$ python3 -q
>>> import numpy as np
>>> np.set_printoptions(precision=3, suppress=True, linewidth=120, legacy="1.25")
>>> def rd(a):
...     return np.round(a, 3) + 0
... 
>>> data = np.load("out1.npy")
>>> print(rd(data))
[[-0.596 -0.564 -0.572]
 [ 0.681  0.022 -0.732]
 [ 0.426 -0.825  0.371]]
>>> rng = np.random.default_rng(9667)
>>> out = data + rng.integers(-2, 3, (3, 1)) @ rng.integers(-2, 3, (1, 3))
>>> rd(out)
array([[-4.596, -4.564, -0.572],
       [ 4.681,  4.022, -0.732],
       [-3.574, -4.825,  0.371]])
>>> rd(np.linalg.svd(out - data, compute_uv=False))
array([9.798, 0.   , 0.   ])
>>> vec = np.array([0, -3, 1])
>>> print(3 - np.linalg.matrix_rank(data - np.eye(3), tol=1e-8))
1
>>> rd(np.sort(np.abs(np.degrees(np.angle(np.linalg.eigvals(data))))))
array([  0.   , 126.967, 126.967])
>>> rd(np.abs(np.linalg.eigvals(data)))
array([1., 1., 1.])
>>> [p for p in range(1, 25) if np.allclose(np.linalg.matrix_power(data, p), np.eye(3))]
[]
>>> mat = np.array([[3.0, 1.0, 0.0, 0.0],
...     [0.0, 3.0, 1.0, 0.0],
...     [0.0, 0.0, 3.0, 1.0],
...     [0.0, 0.0, 0.0, 3.0]])
>>> # triangular
>>> np.linalg.matrix_rank(mat - mat[0, 0] * np.eye(4))
3
>>> rd(np.linalg.matrix_power(mat - np.diag(np.diag(mat)), 4))
array([[0., 0., 0., 0.],
       [0., 0., 0., 0.],
       [0., 0., 0., 0.],
       [0., 0., 0., 0.]])
>>> mat - mat[0]
array([[ 0.,  0.,  0.,  0.],
       [-3.,  2.,  1.,  0.],
       [-3., -1.,  3.,  1.],
       [-3., -1.,  0.,  3.]])
>>> mat.mean(axis=0)
array([0.75, 1.  , 1.  , 1.  ])
>>> mat.sum(axis=1)
array([4., 4., 4., 3.])
>>> np.linalg.rank(mat)
Traceback (most recent call last):
  File "<python-input-21>", line 1, in <module>
    np.linalg.rank(mat)
    ^^^^^^^^^^^^^^
AttributeError: module 'numpy.linalg' has no attribute 'rank'
>>> np.linalg.matrix_rank(mat)
4
>>> mat.sum(axis=0)
array([3., 4., 4., 4.])
>>> print(np.unravel_index(np.abs(mat).argmax(), mat.shape))
(0, 0)
>>> rd(np.linalg.norm(mat))
6.245
>>> rd(np.linalg.norm(mat) ** 2 / np.linalg.norm(mat, 2) ** 2)
2.646
>>> rd(np.linalg.norm(mat, 2))
3.839
>>> rd(np.linalg.norm(mat, "nuc"))
12.251
>>> mat[1] @ mat[2]
3.0
>>> rd(np.linalg.norm(mat, 1)), rd(np.linalg.norm(mat, np.inf))
(4.0, 4.0)
>>> K = np.array([[-0.6, 0.5, 0.3],
...     [-0.2, 0.9, -0.2],
...     [-0.9, -0.7, -1.3],
...     [0.1, 0.3, 0.0],
...     [-0.9, -2.8, -0.8],
...     [-0.5, 0.0, 0.2],
...     [-1.2, 0.2, 0.8],
...     [-0.5, -0.6, 0.5],
...     [1.3, 1.5, 0.2],
...     [-1.3, 0.3, 1.2],
...     [0.4, -0.3, -1.7],
...     [0.3, 1.5, 0.3],
...     [-1.5, 0.4, 2.4],
...     [-0.4, -0.8, -0.7],
...     [1.0, 0.8, -1.9],
...     [0.2, 1.8, -0.3],
...     [0.9, -1.9, -0.8],
...     [2.0, -2.0, 1.4],
...     [-0.9, 0.2, -1.0],
...     [1.2, 1.8, -0.2],
...     [0.3, -0.1, -1.8],
...     [0.6, -0.5, 0.1],
...     [-1.0, 0.5, -1.1],
...     [1.3, 1.0, 0.1],
...     [0.7, -0.1, 0.2],
...     [-0.1, 0.9, -1.8],
...     [0.6, 0.2, 0.0]])
>>> K[16] *= 5
>>> K
array([[-0.6,  0.5,  0.3],
       [-0.2,  0.9, -0.2],
       [-0.9, -0.7, -1.3],
       [ 0.1,  0.3,  0. ],
       [-0.9, -2.8, -0.8],
       [-0.5,  0. ,  0.2],
       [-1.2,  0.2,  0.8],
       [-0.5, -0.6,  0.5],
       [ 1.3,  1.5,  0.2],
       [-1.3,  0.3,  1.2],
       [ 0.4, -0.3, -1.7],
       [ 0.3,  1.5,  0.3],
       [-1.5,  0.4,  2.4],
       [-0.4, -0.8, -0.7],
       [ 1. ,  0.8, -1.9],
       [ 0.2,  1.8, -0.3],
       [ 4.5, -9.5, -4. ],
       [ 2. , -2. ,  1.4],
       [-0.9,  0.2, -1. ],
       [ 1.2,  1.8, -0.2],
       [ 0.3, -0.1, -1.8],
       [ 0.6, -0.5,  0.1],
       [-1. ,  0.5, -1.1],
       [ 1.3,  1. ,  0.1],
       [ 0.7, -0.1,  0.2],
       [-0.1,  0.9, -1.8],
       [ 0.6,  0.2,  0. ]])
>>> # row 16 dominates
>>> lab = K[:, 0] > np.median(K[:, 0])
>>> u = K[lab].mean(axis=0) - K[~lab].mean(axis=0)
>>> lab.astype(int)
array([0, 0, 0, 0, 0, 0, 0, 0, 1, 0, 1, 1, 0, 0, 1, 1, 1, 1, 0, 1, 1, 1, 0, 1, 1, 0, 1])
>>> rd((((K - K.mean(axis=0)) @ u > 0) == lab).mean())
0.926
>>> rd(u)
array([ 1.815, -0.25 , -0.477])
>>> Xc = K - K.mean(axis=0)
>>> evecs = np.linalg.svd(Xc)[2][:1]
>>> out = Xc - Xc @ evecs.T @ evecs
>>> np.linalg.norm(out, axis=1).round(6).argmax()
17
>>> rd((Xc @ evecs.T).std(axis=0))
array([2.346])
>>> rd(np.linalg.norm(out) / np.linalg.norm(Xc))
0.509
>>> X = np.load("sample16.npy")
>>> X
array([[3, 0, 0, 0],
       [0, 3, 1, 2],
       [0, 0, 3, 1],
       [0, 3, 1, 2]])
>>> # rows 1 and 3 are equal
>>> np.argsort(-np.linalg.norm(X, axis=0).round(6), kind="stable")[:3]
array([1, 2, 0])
>>> rd(np.linalg.norm(X, 2) / np.linalg.norm(X))
0.805
>>> print([round(float(x), 3) for x in np.linalg.svd(X, compute_uv=False)[:3]])
[5.518, 3.0, 2.749]
>>> np.linalg.matrix_rank(X, rtol=0.1)
3
>>> left, sigma, Vt = np.linalg.svd(X)
>>> np.argmax(sigma[:-1] / (sigma[1:] + 1e-6)) + 1
3
>>> out = left[:, :3] @ np.diag(sigma[:3]) @ Vt[:3]
>>> print(rd(np.linalg.norm(X - out, 2)), rd(sigma[3]))
0.0 0.0
>>> np.linalg.matrix_rank(out)
3
>>> np.linalg.matrix_rank(X, rtol=0.05)
3
>>> np.unique(X.round(6), axis=0).shape
(3, 4)
>>> W0 = np.load("mat.npy")
>>> W0
array([[-1.949,  5.975,  0.048],
       [-1.979,  5.979, -0.023],
       [ 0.937, -2.957,  0.006],
       [ 1.011, -2.968,  0.063]])
>>> vec = np.array([1, 1, -1])
>>> h = np.maximum(W0 @ vec, 0)
>>> np.flatnonzero(h > 1e-9)
array([0, 1])
>>> rd(W0.T @ h)
array([-15.715,  47.822,   0.098])
>>> rd(np.tanh(W0 @ vec))
array([ 0.999,  0.999, -0.966, -0.965])
>>> out = np.c_[W0[:, :1] @ np.array([[2]]), np.array([-2, -2, -3, -1])]
>>> out
array([[-3.898, -2.   ],
       [-3.958, -2.   ],
       [ 1.874, -3.   ],
       [ 2.022, -1.   ]])
>>> np.linalg.matrix_rank(out)
2
>>> rd(np.linalg.lstsq(W0, out[:, 0])[0])
array([2., 0., 0.])
>>> rd(np.linalg.norm(out - W0 @ np.linalg.lstsq(W0, out)[0], axis=0))
array([0.  , 1.54])
